$ python3 -q
>>> import numpy as np
>>> np.set_printoptions(suppress=True, linewidth=140)
>>> M2 = np.array([[3, 3, 1, 1, 2, 1],
...     [1, 1, 1, 2, 3, 2],
...     [1, 1, 3, 0, 1, 2],
...     [1, 3, 2, 2, 2, 3],
...     [0, 0, 2, 0, 2, 3],
...     [3, 3, 2, 0, 0, 0]])
>>> W0 = M2 - M2.T
>>> print(W0)
[[ 0  2  0  0  2 -2]
 [-2  0  0 -1  3 -1]
 [ 0  0  0 -2 -1  0]
 [ 0  1  2  0  2  3]
 [-2 -3  1 -2  0  3]
 [ 2  1  0 -3 -3  0]]
>>> # skew-symmetric
>>> x0 = np.array([1, 0, 1, 2, 2, 1])
>>> h1 = np.maximum(W0 @ x0, 0)
>>> print(W0.T @ h1)
[-2 13 18 -1 25 22]
>>> A = np.array([[6, 7, 7, 8], [-8, -7, -7, -6], [-7, -6, -6, -5]])
>>> M2 = A / np.linalg.norm(A, axis=1, keepdims=True)
>>> C2 = M2 @ M2.T
>>> print((C2 - 2 * np.eye(3)).round(6).argmax(axis=1))
[2 2 1]
>>> print(np.round(np.linalg.norm(M2, axis=1), 2))
[1. 1. 1.]
>>> print((np.abs(C2) > 0.9).astype(int))
[[1 1 1]
 [1 1 1]
 [1 1 1]]
>>> print(round(np.degrees(np.arccos(np.clip(C2[0, 1], -1, 1))), 2))
168.46
>>> blk = np.stack([A, -1 * A, A[::-1]])
>>> print(blk.shape)
(3, 3, 4)
>>> print((blk @ A.T).shape)
(3, 3, 3)
>>> print(np.linalg.matrix_rank(blk.reshape(3, -1)))
2
>>> print(np.linalg.matrix_rank(blk))
[2 2 2]
>>> print(np.abs(np.diag(np.linalg.qr(A)[1])) > 1e-9)
[ True  True False]
>>> print(np.unique(A.round(6), axis=0).shape)
(3, 4)
>>> print(round(float(np.trace(np.linalg.pinv(A) @ A)), 2))
2.0
>>> try:
...     np.linalg.inv(A)
... except np.linalg.LinAlgError as e:
...     print(e)
... 
Last 2 dimensions of the array must be square
>>> r = np.linalg.matrix_rank(A)
>>> print(r)
2
>>> N = np.linalg.svd(A)[2][r:].T
>>> print(np.round(A @ N, 2) + 0)
[[0. 0.]
 [0. 0.]
 [0. 0.]]
>>> print([int(np.linalg.matrix_rank(A[:i])) for i in range(1, len(A) + 1)])
[1, 2, 2]
>>> print([int(np.linalg.matrix_rank(np.delete(A, i, axis=0))) for i in range(3)])
[2, 2, 2]
>>> E = np.vander(np.arange(6) - 1, 2, increasing=True)
>>> print(E)
[[ 1 -1]
 [ 1  0]
 [ 1  1]
 [ 1  2]
 [ 1  3]
 [ 1  4]]
>>> W = np.array([[3, -3, -1, 3, 3], [2, -3, -1, -2, 0]])
>>> b = np.array([-2, -3, -3, -3, 1])
>>> act = np.maximum(E @ W + b, 0)
>>> print((act > 0).astype(int))
[[0 0 0 1 1]
 [1 0 0 0 1]
 [1 0 0 0 1]
 [1 0 0 0 1]
 [1 0 0 0 1]
 [1 0 0 0 1]]
>>> print(np.linalg.matrix_rank(act))
3
>>> print(np.round((act > 0).mean(axis=0), 2))
[0.83 0.   0.   0.17 1.  ]
>>> W2 = np.array([[4, 5, 5], [3, 0, 4], [2, 3, 3], [2, 0, 2], [1, 2, 3]])
>>> print((act @ W2).round(6).argmax(axis=1))
[2 2 2 2 2 2]
>>> print(act @ W2)
[[ 8  8 16]
 [ 8 13 17]
 [16 23 27]
 [24 33 37]
 [32 43 47]
 [40 53 57]]
>>> proj = E @ np.linalg.solve(E.T @ E, E.T)
>>> print(np.round(np.diag(proj), 2))
[0.52 0.3  0.18 0.18 0.3  0.52]
>>> print(np.round(np.linalg.eigvalsh(proj), 2) + 0)
[0. 0. 0. 0. 1. 1.]
>>> print(np.linalg.matrix_rank(np.eye(6) - proj))
4
>>> x0 = np.array([3, 3])
>>> h1 = np.maximum(E @ x0, 0)
>>> print(np.round(np.tanh(E @ x0), 2))
[0. 1. 1. 1. 1. 1.]
>>> print(np.maximum(E @ (3 * x0), 0))
[ 0  9 18 27 36 45]
>>> M2 = np.c_[E[:, :1] @ np.array([[3]]), np.array([2, 0, 2, 3, 3, 2])]
>>> print(M2)
[[3 2]
 [3 0]
 [3 2]
 [3 3]
 [3 3]
 [3 2]]
>>> print(np.linalg.matrix_rank(np.c_[E, M2]))
3
>>> print(np.round(np.linalg.norm(np.linalg.qr(E)[0].T @ M2, axis=0) ** 2 / ((M2 ** 2).sum(axis=0) + 1e-12), 2))
[1.   0.85]
>>> print(np.round(np.linalg.lstsq(E, M2[:, 0])[0], 2) + 0)
[3. 0.]
>>> print(np.linalg.matrix_rank(M2))
2
>>> rng = np.random.default_rng(43314)
>>> idx = rng.permutation(2)
>>> M2 = E[:, idx] * rng.choice([-1, 1], 2)
>>> print(M2)
[[-1  1]
 [-1  0]
 [-1 -1]
 [-1 -2]
 [-1 -3]
 [-1 -4]]
>>> U, _, VT = np.linalg.svd(E.T @ M2)
>>> print(np.round(np.linalg.lstsq(E, M2)[0], 2) + 0)
[[-1.  0.]
 [ 0. -1.]]
>>> print(np.round(U @ VT, 2) + 0)
[[-1.  0.]
 [ 0. -1.]]
>>> M2 = np.array([[-1, -3, 1, -2, -3, -3],
...     [-2, 0, 0, -3, 0, 2],
...     [1, 2, 0, 1, -1, -3],
...     [3, 2, 2, 0, 1, 2],
...     [1, 1, -1, 3, -2, -2],
...     [2, -2, 2, -2, 1, 3]])
>>> J = np.triu(M2)
>>> print(J)
[[-1 -3  1 -2 -3 -3]
 [ 0  0  0 -3  0  2]
 [ 0  0  0  1 -1 -3]
 [ 0  0  0  0  1  2]
 [ 0  0  0  0 -2 -2]
 [ 0  0  0  0  0  3]]
>>> U, sig, VT = np.linalg.svd(J)
>>> V = VT[:(sig > 1e-8).sum()]
>>> x0 = J[0] + 5 * J[5] + rng.integers(2) * np.eye(6)[2]
>>> print(x0)
[-1. -3.  1. -2. -3. 12.]
>>> print(np.round(np.diag(V.T @ V), 2))
[0.09 0.82 0.09 1.   1.   1.  ]
>>> print(np.linalg.matrix_rank(np.vstack([J, x0])))
4
>>> print(round(float(np.linalg.norm(x0 - V.T @ V @ x0)), 2))
0.0
>>> print(np.allclose(V.T @ V @ x0, x0))
True
>>> blk = np.stack([J, -1 * J, J[::-1]])
>>> print(blk.sum(axis=0))
[[ 0  0  0  0  0  3]
 [ 0  0  0  0 -2 -2]
 [ 0  0  0  0  1  2]
 [ 0  0  0  1 -1 -3]
 [ 0  0  0 -3  0  2]
 [-1 -3  1 -2 -3 -3]]
>>> print(blk.shape)
(3, 6, 6)
>>> print(np.linalg.matrix_rank(blk.reshape(3, -1)))
2
>>> print(np.einsum("bij,cij->bc", blk, blk))
[[ 79 -79 -40]
 [-79  79  40]
 [-40  40  79]]
>>> print(np.linalg.matrix_rank(blk))
[4 4 4]
>>> arr = np.loadtxt("a.csv", delimiter=",")
>>> print(arr)
[[-2. -3. -1. -1.  3.  0.]
 [ 3.  3. -1. -3. -3.  0.]
 [-3. -2.  3.  1.  0.  0.]
 [-3. -1.  1.  3. -3.  0.]
 [ 1.  3. -2.  3.  3.  0.]
 [ 0.  0.  0.  0.  0. -3.]]
>>> # splits into 2 blocks
>>> idx = rng.permutation(6)
>>> print(idx)
[3 0 2 5 4 1]
>>> M2 = J[idx][:, idx]
>>> print(np.diag(M2))
[ 0 -1  0  3 -2  0]
>>> print(M2)
[[ 0  0  0  2  1  0]
 [-2 -1  1 -3 -3 -3]
 [ 1  0  0 -3 -1  0]
 [ 0  0  0  3  0  0]
 [ 0  0  0 -2 -2  0]
 [-3  0  0  2  0  0]]
>>> print(np.trace(M2))
0
>>> print(np.allclose(M2, J))
False
